% ipython --no-banner

In [1]: import numpy as np

In [2]: import numpy.linalg as la

In [3]: np.set_printoptions(suppress=True, linewidth=200)

In [4]: tidy = lambda a: np.round(a, 1) + 0

In [5]: B = np.array([[-0.8, -0.3, 0.2],
   ...:     [0.7, -1.5, -1.1],
   ...:     [-2.1, -0.5, 0.9],
   ...:     [0.7, 1.6, -2.2],
   ...:     [-0.2, -0.3, 0.1],
   ...:     [1.7, 0.0, -0.4],
   ...:     [0.3, 1.0, -0.3],
   ...:     [-0.5, 0.0, 1.1]])

In [6]: basis = np.array([[-0.6, 1.3, -2.0, 0.1, -1.0],
   ...:     [0.8, 0.3, -0.5, -0.4, 0.9],
   ...:     [-0.9, -0.8, 0.3, 0.4, -1.5]])

In [7]: W0 = B @ basis

In [8]: tidy(W0)
Out[8]: 
array([[ 0.1, -1.3,  1.8,  0.1,  0.2],
       [-0.6,  1.3, -1. ,  0.2, -0.4],
       [ 0. , -3.6,  4.7,  0.4,  0.3],
       [ 2.8,  3.2, -2.9, -1.5,  4. ],
       [-0.2, -0.4,  0.6,  0.1, -0.2],
       [-0.7,  2.5, -3.5,  0. , -1.1],
       [ 0.9,  0.9, -1.2, -0.5,  1. ],
       [-0.7, -1.5,  1.3,  0.4, -1.2]])

In [9]: np.allclose(W0[:-1].T @ la.lstsq(W0[:-1].T, W0[-1])[0], W0[-1])
Out[9]: True

In [10]: la.lstsq(W0[:-1].T, W0[-1])[2]
Out[10]: np.int32(3)

In [11]: tidy(W0 - W0[0])
Out[11]: 
array([[ 0. ,  0. ,  0. ,  0. ,  0. ],
       [-0.7,  2.6, -2.8,  0.1, -0.6],
       [ 0. , -2.3,  2.9,  0.2,  0.1],
       [ 2.8,  4.4, -4.7, -1.6,  3.8],
       [-0.3,  0.9, -1.2,  0. , -0.4],
       [-0.7,  3.8, -5.3, -0.1, -1.3],
       [ 0.8,  2.2, -3. , -0.6,  0.8],
       [-0.8, -0.2, -0.5,  0.3, -1.4]])

In [12]: tidy(la.norm(W0))
Out[12]: np.float64(11.0)

In [13]: tidy(W0.sum(axis=0))
Out[13]: array([ 1.6,  1.1, -0.1, -0.7,  2.8])

In [14]: np.zeros(8, 5)
Traceback (most recent call last):
  Cell In[14], line 1
    np.zeros(8, 5)
TypeError: Cannot interpret '5' as a data type


In [15]: tidy(la.svd(W0, compute_uv=False))
Out[15]: array([9.6, 5.2, 0.7, 0. , 0. ])

In [16]: np.count_nonzero(W0)
Out[16]: np.int64(40)

In [17]: B = W0 / np.sqrt((W0 ** 2).mean(axis=1, keepdims=True))

In [18]: la.matrix_rank(W0 - W0.mean(axis=1, keepdims=True))
Out[18]: np.int64(3)

In [19]: la.matrix_rank(B) == la.matrix_rank(W0)
Out[19]: np.True_

In [20]: m1 = 2 * np.eye(4) + np.ones((4, 4))

In [21]: m1
Out[21]: 
array([[3., 1., 1., 1.],
       [1., 3., 1., 1.],
       [1., 1., 3., 1.],
       [1., 1., 1., 3.]])

In [22]: Q = m1.astype(float).copy()

In [23]: for j in range(4):
    ...:     Q[:, j] -= Q[:, :j] @ (Q[:, :j].T @ Q[:, j])
    ...:     Q[:, j] /= la.norm(Q[:, j])
    ...: 

In [24]: tidy(Q)
Out[24]: 
array([[ 0.9, -0.4, -0.3, -0.2],
       [ 0.3,  0.9, -0.3, -0.2],
       [ 0.3,  0.1,  0.9, -0.2],
       [ 0.3,  0.1,  0.1,  0.9]])

In [25]: tidy(Q.T @ m1)
Out[25]: 
array([[3.5, 2.3, 2.3, 2.3],
       [0. , 2.6, 1. , 1. ],
       [0. , 0. , 2.4, 0.7],
       [0. , 0. , 0. , 2.3]])

In [26]: rng = np.random.default_rng(7710)

In [27]: labels = rng.permutation(4)

In [28]: B = m1[:, labels] * rng.choice([-1, 1], 4)

In [29]: B
Out[29]: 
array([[ 1., -1., -3., -1.],
       [ 1., -3., -1., -1.],
       [ 3., -1., -1., -1.],
       [ 1., -1., -1., -3.]])

In [30]: Uu, _, Vh = la.svd(m1.T @ B)

In [31]: tidy(la.lstsq(m1, B)[0])
Out[31]: 
array([[ 0.,  0., -1.,  0.],
       [ 0., -1.,  0.,  0.],
       [ 1.,  0.,  0.,  0.],
       [ 0.,  0.,  0., -1.]])

In [32]: tidy(Uu @ Vh)
Out[32]: 
array([[ 0.,  0., -1.,  0.],
       [ 0., -1.,  0.,  0.],
       [ 1.,  0.,  0.,  0.],
       [ 0.,  0.,  0., -1.]])

In [33]: labels
Out[33]: array([2, 1, 0, 3])

In [34]: Q, V = la.qr(B[:, :2])[0], la.qr(B[:, 2:])[0]

In [35]: s = la.svd(Q.T @ V, compute_uv=False)

In [36]: tidy(s)
Out[36]: array([0.8, 0. ])

In [37]: tidy(la.norm(Q @ Q.T - V @ V.T, 2))
Out[37]: np.float64(1.0)

In [38]: ev, V = la.eigh(m1)

In [39]: vec = np.array([1, 2, 3, 0])

In [40]: tidy(V * np.maximum(ev, 0) @ V.T)
Out[40]: 
array([[3., 1., 1., 1.],
       [1., 3., 1., 1.],
       [1., 1., 3., 1.],
       [1., 1., 1., 3.]])

In [41]: tidy(vec @ m1 @ vec / (vec @ vec)), tidy(ev[0]), tidy(ev[-1])
Out[41]: (np.float64(4.6), np.float64(2.0), np.float64(6.0))

In [42]: tidy(V * np.sqrt(ev) @ V.T)
Out[42]: 
array([[1.7, 0.3, 0.3, 0.3],
       [0.3, 1.7, 0.3, 0.3],
       [0.3, 0.3, 1.7, 0.3],
       [0.3, 0.3, 0.3, 1.7]])

In [43]: tidy(la.eigvalsh(m1[1:, 1:]))
Out[43]: array([2., 2., 5.])

In [44]: np.allclose(m1, m1.T)
Out[44]: True

In [45]: (m1 + m1.T) / 2
Out[45]: 
array([[3., 1., 1., 1.],
       [1., 3., 1., 1.],
       [1., 1., 3., 1.],
       [1., 1., 1., 3.]])

In [46]: np.trace(m1)
Out[46]: np.float64(12.0)

In [47]: (m1 - m1.T) / 2
Out[47]: 
array([[0., 0., 0., 0.],
       [0., 0., 0., 0.],
       [0., 0., 0., 0.],
       [0., 0., 0., 0.]])

In [48]: tidy(la.det(m1))
Out[48]: np.float64(48.0)

In [49]: tidy(np.sort(np.abs(la.eigvals(m1))))
Out[49]: array([2., 2., 2., 6.])

In [50]: Q, _ = la.qr(np.array([[-0.2, 0.4, -0.5], [-2.2, 0.9, 3.4], [-0.4, 0.4, -0.9]]))

In [51]: V, _ = la.qr(np.array([[-0.8, -0.8, 0.1, -1.3],
    ...:     [-0.6, 0.6, -0.7, -0.2],
    ...:     [-0.1, 0.1, -1.1, 1.8],
    ...:     [0.5, -2.1, 1.8, 0.6]]))

In [52]: s = 5 * 0.5 ** np.arange(3)

In [53]: A = Q[:, :3] * s @ V[:3]

In [54]: tidy(A)
Out[54]: 
array([[-0.7, -0.5,  0.9,  1.8],
       [ 3.7, -2.8, -0.1,  1.5],
       [-0.2, -0.7, -0.9,  1.6]])

In [55]: tidy(A.sum(axis=0))
Out[55]: array([ 2.8, -3.9,  0. ,  4.9])

In [56]: tidy(la.norm(A))
Out[56]: np.float64(5.7)

In [57]: tidy(np.diff(A, axis=0))
Out[57]: 
array([[ 4.4, -2.4, -1. , -0.3],
       [-4. ,  2.1, -0.8,  0.1]])

In [58]: np.count_nonzero(A)
Out[58]: np.int64(12)

In [59]: A.shape
Out[59]: (3, 4)

In [60]: A[3]
Traceback (most recent call last):
  Cell In[60], line 1
    A[3]
IndexError: index 3 is out of bounds for axis 0 with size 3


In [61]: A[:, 4]
Traceback (most recent call last):
  Cell In[61], line 1
    A[:, 4]
IndexError: index 4 is out of bounds for axis 1 with size 4


In [62]: tidy(A.mean(axis=0))
Out[62]: array([ 0.9, -1.3,  0. ,  1.6])
